In [1]: import numpy as np

In [2]: np.set_printoptions(precision=2, suppress=True, linewidth=160, sign=" ")

In [3]: F = np.load("run17.npy")

In [4]: F
Out[4]: 
array([[ 1,  0,  0],
       [ 0,  1,  0],
       [ 0,  0,  1]])

In [5]: L = np.linalg.cholesky(F)

In [6]: np.linalg.eigvalsh(F).min() > 0
Out[6]: np.True_

In [7]: L
Out[7]: 
array([[ 1.,  0.,  0.],
       [ 0.,  1.,  0.],
       [ 0.,  0.,  1.]])

In [8]: F / np.sqrt(np.outer(np.diag(F), np.diag(F)))
Out[8]: 
array([[ 1.,  0.,  0.],
       [ 0.,  1.,  0.],
       [ 0.,  0.,  1.]])

In [9]: feats = np.loadtxt("data.csv", delimiter=",")

In [10]: feats
Out[10]: 
array([[ 0.,  8.,  2.,  5.],
       [ 0.,  0., -6.,  4.],
       [ 0.,  0.,  0., -7.],
       [ 0.,  0.,  0.,  0.]])

In [11]: np.abs(np.diag(np.linalg.qr(feats)[1])) > 1e-9
Out[11]: array([False, False, False, False])

In [12]: rng = np.random.default_rng(259)

In [13]: out = feats + rng.integers(-2, 3, (4, 3)) @ rng.integers(-2, 3, (3, 4))

In [14]: out
Out[14]: 
array([[-2., 10., -1.,  2.],
       [-4.,  0., -3.,  1.],
       [-6.,  4.,  1., -9.],
       [ 0.,  2.,  0.,  3.]])

In [15]: out - feats
Out[15]: 
array([[-2.,  2., -3., -3.],
       [-4.,  0.,  3., -3.],
       [-6.,  4.,  1., -2.],
       [ 0.,  2.,  0.,  3.]])

In [16]: np.abs(out - feats).sum(axis=1)
Out[16]: array([ 10.,  10.,  13.,   5.])

In [17]: A = np.loadtxt("out0.csv", delimiter=",")

In [18]: A
Out[18]: 
array([[ 6.36,  6.15, -4.66],
       [ 4.02, -8.35, -3.76],
       [-2.56,  6.99,  6.68],
       [-3.65,  1.84, -9.13],
       [-0.81, -8.39, -5.38],
       [ 7.3 ,  4.64, -5.01],
       [-1.36, -3.97,  9.08],
       [-9.65, -0.29, -2.61],
       [ 7.97,  5.29,  2.91],
       [ 7.67,  1.67, -6.2 ],
       [-8.9 , -2.88,  3.54],
       [ 7.66, -3.18,  5.58],
       [ 0.55,  7.16,  6.96]])

In [19]: proj = A @ np.linalg.solve(A.T @ A, A.T)

In [20]: np.round(np.linalg.eigvalsh(proj), 2) + 0
Out[20]: array([ 0.,  0.,  0.,  0.,  0.,  0.,  0.,  0.,  0.,  0.,  1.,  1.,  1.])

In [21]: dist = np.linalg.norm(A[:, None] - A[None], axis=-1)

In [22]: np.linalg.norm(A, axis=1)
Out[22]: array([ 10.,  10.,  10.,  10.,  10.,  10.,  10.,  10.,  10.,  10.,  10.,  10.,  10.])

In [23]: dist[10]
Out[23]: array([ 19.54,  15.82,  12.14,  14.5 ,  13.24,  19.8 ,   9.42,   6.72,  18.75,  19.75,   0.  ,  16.69,  14.21])

In [24]: dist[:5, :5]
Out[24]: 
array([[  0.  ,  14.72,  14.45,  11.78,  16.23],
       [ 14.72,   0.  ,  19.69,  13.84,   5.09],
       [ 14.45,  19.69,   0.  ,  16.66,  19.62],
       [ 11.78,  13.84,  16.66,   0.  ,  11.26],
       [ 16.23,   5.09,  19.62,  11.26,   0.  ]])

In [25]: np.flatnonzero(dist[10] < dist.mean() / 2)
Out[25]: array([ 10])

In [26]: X = np.tanh(np.array([[0.3, -0.9],
    ...:     [-0.4, 0.5],
    ...:     [0.5, 1.4],
    ...:     [-1.4, -0.5],
    ...:     [0.1, -0.8],
    ...:     [1.5, -0.6],
    ...:     [-0.8, -0.7],
    ...:     [0.6, 0.2],
    ...:     [1.1, -2.1],
    ...:     [-0.6, 0.5],
    ...:     [0.6, 0.4],
    ...:     [1.0, -0.8],
    ...:     [-1.0, -0.8],
    ...:     [0.5, 0.3],
    ...:     [-0.5, 1.0],
    ...:     [0.6, 1.2],
    ...:     [-0.4, -2.2],
    ...:     [-0.5, -0.9]]) @ np.array([[0.1, 1.3, 0.5], [-2.0, 0.3, -1.3]]))

In [27]: X
Out[27]: 
array([[ 0.95,  0.12,  0.87],
       [-0.78, -0.35, -0.69],
       [-0.99,  0.79, -0.92],
       [ 0.7 , -0.96, -0.05],
       [ 0.92, -0.11,  0.8 ],
       [ 0.87,  0.94,  0.91],
       [ 0.87, -0.85,  0.47],
       [-0.33,  0.69,  0.04],
       [ 1.  ,  0.66,  1.  ],
       [-0.79, -0.56, -0.74],
       [-0.63,  0.72, -0.22],
       [ 0.94,  0.79,  0.91],
       [ 0.91, -0.91,  0.49],
       [-0.5 ,  0.63, -0.14],
       [-0.97, -0.34, -0.91],
       [-0.98,  0.81, -0.85],
       [ 1.  , -0.83,  0.99],
       [ 0.94, -0.73,  0.73]])

In [28]: Xs = X - X.mean(axis=0)

In [29]: U, sigma, Vh = np.linalg.svd(Xs, full_matrices=False)

In [30]: sigma
Out[30]: array([ 4.67,  2.92,  0.52])

In [31]: (np.sign(U[:, 0]) == np.sign(U[0, 0])).astype(int)
Out[31]: array([ 1,  0,  0,  1,  1,  1,  1,  0,  1,  0,  0,  1,  1,  0,  0,  0,  1,  1])

In [32]: np.abs(U[:, 0]).argmax()
Out[32]: np.int64(2)

In [33]: sigma ** 2 / (sigma ** 2).sum()
Out[33]: array([ 0.71,  0.28,  0.01])

In [34]: out = np.c_[X[:, :1] @ np.array([[-3]]), np.array([2, 2, 0, 3, 0, -1, -3, -1, 0, 2, -3, -3, 2, 3, -3, -2, -2, -2])]

In [35]: out
Out[35]: 
array([[-2.85,  2.  ],
       [ 2.33,  2.  ],
       [ 2.98,  0.  ],
       [-2.09,  3.  ],
       [-2.77,  0.  ],
       [-2.62, -1.  ],
       [-2.6 , -3.  ],
       [ 0.98, -1.  ],
       [-3.  ,  0.  ],
       [ 2.36,  2.  ],
       [ 1.89, -3.  ],
       [-2.81, -3.  ],
       [-2.72,  2.  ],
       [ 1.5 ,  3.  ],
       [ 2.9 , -3.  ],
       [ 2.94, -2.  ],
       [-3.  , -2.  ],
       [-2.82, -2.  ]])

In [36]: np.linalg.matrix_rank(np.c_[X, out])
Out[36]: np.int64(4)

In [37]: np.linalg.norm(np.linalg.qr(X)[0].T @ out, axis=0) ** 2 / ((out ** 2).sum(axis=0) + 1e-12)
Out[37]: array([ 1.  ,  0.09])

In [38]: proj = out @ np.linalg.solve(out.T @ out, out.T)

In [39]: np.round(proj @ out[:, 1], 2) + 0
Out[39]: array([ 2.,  2.,  0.,  3.,  0., -1., -3., -1.,  0.,  2., -3., -3.,  2.,  3., -3., -2., -2., -2.])

In [40]: np.diag(proj)
Out[40]: array([ 0.12,  0.09,  0.07,  0.15,  0.06,  0.07,  0.16,  0.02,  0.08,  0.09,  0.14,  0.16,  0.12,  0.12,  0.19,  0.13,  0.12,  0.11])

In [41]: np.linalg.matrix_rank(np.eye(18) - proj)
Out[41]: np.int64(16)

In [42]: np.allclose(proj @ proj, proj)
Out[42]: True

In [43]: np.round(np.linalg.eigvalsh(proj), 2) + 0
Out[43]: array([ 0.,  0.,  0.,  0.,  0.,  0.,  0.,  0.,  0.,  0.,  0.,  0.,  0.,  0.,  0.,  0.,  1.,  1.])

In [44]: np.trace(proj)
Out[44]: np.float64(2.0)

In [45]: U, sigma = np.linalg.svd(X)
Traceback (most recent call last):
  Cell In[45], line 1
    U, sigma = np.linalg.svd(X)
ValueError: too many values to unpack (expected 2)


In [46]: U, sigma, Vh = np.linalg.svd(X, full_matrices=False)

In [47]: np.abs(Vh[0])
Out[47]: array([ 0.76,  0.19,  0.62])

In [48]: sigma / sigma[0]
Out[48]: array([ 1.  ,  0.62,  0.11])

In [49]: U.shape, sigma.shape, Vh.shape
Out[49]: ((18, 3), (3,), (3, 3))

In [50]: np.abs(U[:, 0]).round(6).argmax()
Out[50]: np.int64(16)

In [51]: np.round(Vh @ Vh.T, 2) + 0
Out[51]: 
array([[ 1.,  0.,  0.],
       [ 0.,  1.,  0.],
       [ 0.,  0.,  1.]])

In [52]: np.round(U.T @ X @ Vh.T, 2) + 0
Out[52]: 
array([[ 4.76,  0.  ,  0.  ],
       [ 0.  ,  2.94,  0.  ],
       [ 0.  ,  0.  ,  0.52]])

In [53]: sigma
Out[53]: array([ 4.76,  2.94,  0.52])

In [54]: np.round(U.T @ U, 2) + 0
Out[54]: 
array([[ 1.,  0.,  0.],
       [ 0.,  1.,  0.],
       [ 0.,  0.,  1.]])

In [55]: vec = np.array([5, -1, -1])

In [56]: rhs = X @ vec

In [57]: np.linalg.solve(X.T @ X, X.T @ rhs)
Out[57]: array([ 5., -1., -1.])

In [58]: try:
    ...:     np.linalg.solve(X, rhs)
    ...: except np.linalg.LinAlgError as e:
    ...:     print(e)
    ...: 
Last 2 dimensions of the array must be square

In [59]: np.round(np.linalg.pinv(X) @ X, 2) + 0
Out[59]: 
array([[ 1.,  0.,  0.],
       [ 0.,  1.,  0.],
       [ 0.,  0.,  1.]])

In [60]: rhs = rhs + 0.3 * rng.normal(size=18)

In [61]: rhs
Out[61]: array([ 3.98, -2.67, -4.84,  4.73,  3.99,  3.27,  4.27, -2.62,  3.86, -2.29, -3.48,  2.97,  4.93, -2.98, -3.12, -5.04,  4.54,  4.67])

In [62]: coef, *_ = np.linalg.lstsq(X, rhs)

In [63]: coef.round()
Out[63]: array([ 5., -1., -1.])

In [64]: np.round(np.linalg.norm(rhs - X @ coef), 2)
Out[64]: np.float64(1.25)
